In [1]: import numpy as np

In [2]: from numpy import linalg as LA

In [3]: np.set_printoptions(precision=3, suppress=True, linewidth=100)

In [4]: X = np.load("test1.npy")

In [5]: X
Out[5]: 
array([[ 0.568, -0.24 , -0.528, -0.24 , -0.528, -0.048, -0.048],
       [-0.24 ,  0.867, -0.293, -0.133, -0.293, -0.027, -0.027],
       [-0.528, -0.293,  0.355, -0.293, -0.645, -0.059, -0.059],
       [-0.24 , -0.133, -0.293,  0.867, -0.293, -0.027, -0.027],
       [-0.528, -0.293, -0.645, -0.293,  0.355, -0.059, -0.059],
       [-0.048, -0.027, -0.059, -0.027, -0.059,  0.995, -0.005],
       [-0.048, -0.027, -0.059, -0.027, -0.059, -0.005,  0.995]])

In [6]: x = np.array([0, 1, 2, 2, 3, 1, 0])

In [7]: np.round(LA.det(X), 3)
Out[7]: np.float64(-1.0)

In [8]: 7 - LA.matrix_rank(X - np.eye(7), tol=1e-8)
Out[8]: np.int64(6)

In [9]: np.abs(LA.eigvals(X))
Out[9]: array([1., 1., 1., 1., 1., 1., 1.])

In [10]: np.round(X.T @ X, 3) + 0
Out[10]: 
array([[1., 0., 0., 0., 0., 0., 0.],
       [0., 1., 0., 0., 0., 0., 0.],
       [0., 0., 1., 0., 0., 0., 0.],
       [0., 0., 0., 1., 0., 0., 0.],
       [0., 0., 0., 0., 1., 0., 0.],
       [0., 0., 0., 0., 0., 1., 0.],
       [0., 0., 0., 0., 0., 0., 1.]])

In [11]: np.round(X[:, 6] @ X[:, 4], 3)
Out[11]: np.float64(-0.0)

In [12]: LA.pinv(X)
Out[12]: 
array([[ 0.568, -0.24 , -0.528, -0.24 , -0.528, -0.048, -0.048],
       [-0.24 ,  0.867, -0.293, -0.133, -0.293, -0.027, -0.027],
       [-0.528, -0.293,  0.355, -0.293, -0.645, -0.059, -0.059],
       [-0.24 , -0.133, -0.293,  0.867, -0.293, -0.027, -0.027],
       [-0.528, -0.293, -0.645, -0.293,  0.355, -0.059, -0.059],
       [-0.048, -0.027, -0.059, -0.027, -0.059,  0.995, -0.005],
       [-0.048, -0.027, -0.059, -0.027, -0.059, -0.005,  0.995]])
